In [1]: import numpy as np

In [2]: from numpy import linalg as LA

In [3]: np.set_printoptions(suppress=True, linewidth=120)

In [4]: tidy = lambda a: np.round(a, 2) + 0

In [5]: M = np.array([[3, 3, 3], [3, 6, 6], [3, 6, 9]])

In [6]: gram = M.T @ M

In [7]: np.trace(gram), (M ** 2).sum()
Out[7]: (np.int64(234), np.int64(234))

In [8]: vals, V = LA.eigh(M)

In [9]: tidy(LA.eigvalsh(M + 2 * np.eye(3)))
Out[9]: array([ 2.92,  3.93, 17.15])

In [10]: tidy(vals)
Out[10]: array([ 0.92,  1.93, 15.15])

In [11]: tidy(V.T @ V)
Out[11]: 
array([[1., 0., 0.],
       [0., 1., 0.],
       [0., 0., 1.]])

In [12]: tidy(LA.eigvalsh(M @ M))
Out[12]: array([  0.85,   3.72, 229.42])

In [13]: np.abs(V[:, -1]).round(6).argmax()
Out[13]: np.int64(2)

In [14]: Q, V = LA.qr(M[:, :1])[0], LA.qr(M[:, 1:])[0]

In [15]: sig = LA.svd(Q.T @ V, compute_uv=False)

In [16]: (sig > 0.9).sum()
Out[16]: np.int64(1)

In [17]: tidy(sig)
Out[17]: array([0.97])

In [18]: hat = np.triu(np.array([[-8, 4, -7], [-2, 7, -7], [-3, -2, 0]]), 1) + np.eye(3)

In [19]: B = hat @ M @ LA.inv(hat)

In [20]: tidy(LA.det(B))
Out[20]: np.float64(27.0)

In [21]: LA.matrix_rank(B)
Out[21]: np.int64(3)

In [22]: B
Out[22]: 
array([[ -6.,   9., -15.],
       [-18.,  36.,  69.],
       [  3.,  -6., -12.]])

In [23]: np.trace(B), np.trace(M)
Out[23]: (np.float64(18.0), np.int64(18))

In [24]: data = np.array([[-2, -2, -2], [-2, -4, -4], [-2, -4, -6]])

In [25]: Q, V = LA.qr(data[:, :2])[0], LA.qr(data[:, 2:])[0]

In [26]: sig = LA.svd(Q.T @ V, compute_uv=False)

In [27]: (sig > 0.9).sum()
Out[27]: np.int64(1)

In [28]: vals, V = LA.eig(data)

In [29]: tidy(data @ V[:, 0] - vals[0] * V[:, 0])
Out[29]: array([0., 0., 0.])

In [30]: tidy(vals)
Out[30]: array([-10.1 ,  -1.29,  -0.62])

In [31]: tidy(np.sort(LA.eigvals(data @ data)))
Out[31]: array([  0.38,   1.65, 101.97])

In [32]: tidy(np.sort(LA.eigvals(data.T)))
Out[32]: array([-10.1 ,  -1.29,  -0.62])

In [33]: vals, V = LA.eigh(data)

In [34]: tidy(V.T @ V)
Out[34]: 
array([[1., 0., 0.],
       [0., 1., 0.],
       [0., 0., 1.]])

In [35]: tidy(LA.eigvalsh(data + -1 * np.eye(3)))
Out[35]: array([-11.1 ,  -2.29,  -1.62])

In [36]: tidy(vals.sum()), np.trace(data)
Out[36]: (np.float64(-12.0), np.int64(-12))

In [37]: tidy(V.T @ data @ V)
Out[37]: 
array([[-10.1 ,   0.  ,   0.  ],
       [  0.  ,  -1.29,   0.  ],
       [  0.  ,   0.  ,  -0.62]])

In [38]: (vals > 1e-8).sum(), (vals < -1e-8).sum()
Out[38]: (np.int64(0), np.int64(3))

In [39]: tidy(LA.svd(data, compute_uv=False))
Out[39]: array([10.1 ,  1.29,  0.62])

In [40]: np.unique(vals.round(6) + 0, return_counts=True)[1]
Out[40]: array([1, 1, 1])

In [41]: tidy(vals)
Out[41]: array([-10.1 ,  -1.29,  -0.62])

In [42]: tidy(np.poly(data))
Out[42]: array([ 1., 12., 20.,  8.])

In [43]: tidy(LA.eigvals(data))
Out[43]: array([-10.1 ,  -1.29,  -0.62])

In [44]: mat = np.load("a.npy")

In [45]: tidy(mat)
Out[45]: 
array([[ 1.  ,  0.  ,  0.  ,  0.  ],
       [ 0.  ,  1.  ,  0.  ,  0.  ],
       [ 0.  ,  0.  ,  0.81,  0.59],
       [ 0.  ,  0.  , -0.59,  0.81]])

In [46]: hat = np.triu(np.array([[3, 1, 0, -2], [-1, -1, 3, 1], [-3, -1, 2, 1], [3, 1, 3, -1]]), 1) + np.eye(4)

In [47]: B = hat @ mat @ LA.inv(hat)

In [48]: LA.matrix_rank(B)
Out[48]: np.int64(4)

In [49]: tidy(LA.det(B))
Out[49]: np.float64(1.0)

In [50]: r0 = np.array([3, 4, 0, 3])

In [51]: B = mat + np.outer(r0, np.eye(4)[2])

In [52]: LA.matrix_rank(B - mat)
Out[52]: np.int64(1)

In [53]: tidy(LA.det(B) / LA.det(mat)), tidy(1 + LA.solve(mat, r0)[2])
Out[53]: (np.float64(-0.76), np.float64(-0.76))

In [54]: tidy(LA.norm(mat[1] - mat[0]))
Out[54]: np.float64(1.41)

In [55]: tidy(LA.norm(mat) ** 2 / LA.norm(mat, 2) ** 2)
Out[55]: np.float64(4.0)

In [56]: tidy(LA.norm(mat, "nuc"))
Out[56]: np.float64(4.0)

In [57]: tidy(LA.norm(mat, axis=1))
Out[57]: array([1., 1., 1., 1.])

In [58]: tidy(LA.norm(mat, 1)), tidy(LA.norm(mat, np.inf))
Out[58]: (np.float64(1.4), np.float64(1.4))

In [59]: tidy(LA.norm(mat[1], 1)), tidy(LA.norm(mat[1], np.inf))
Out[59]: (np.float64(1.0), np.float64(1.0))

In [60]: tidy(mat.T @ mat)
Out[60]: 
array([[1., 0., 0., 0.],
       [0., 1., 0., 0.],
       [0., 0., 1., 0.],
       [0., 0., 0., 1.]])

In [61]: tidy(LA.norm(mat, axis=0))
Out[61]: array([1., 1., 1., 1.])

In [62]: tidy(LA.svd(mat, compute_uv=False))
Out[62]: array([1., 1., 1., 1.])

In [63]: tidy(mat @ mat.T)
Out[63]: 
array([[1., 0., 0., 0.],
       [0., 1., 0., 0.],
       [0., 0., 1., 0.],
       [0., 0., 0., 1.]])

In [64]: mat[:, 3] @ mat[:, 1]
Out[64]: np.float64(0.0)

In [65]: tidy(np.abs(LA.eigvals(mat)).max())
Out[65]: np.float64(1.0)

In [66]: np.allclose(mat @ mat.T, mat.T @ mat)
Out[66]: True

In [67]: tidy((mat - mat.T) / 2)
Out[67]: 
array([[ 0.  ,  0.  ,  0.  ,  0.  ],
       [ 0.  ,  0.  ,  0.  ,  0.  ],
       [ 0.  ,  0.  ,  0.  ,  0.59],
       [ 0.  ,  0.  , -0.59,  0.  ]])

In [68]: tidy(np.sort(np.abs(LA.eigvals(mat))))
Out[68]: array([1., 1., 1., 1.])

In [69]: tidy(np.trace(mat))
Out[69]: np.float64(3.62)

In [70]: tidy(LA.det(mat))
Out[70]: np.float64(1.0)
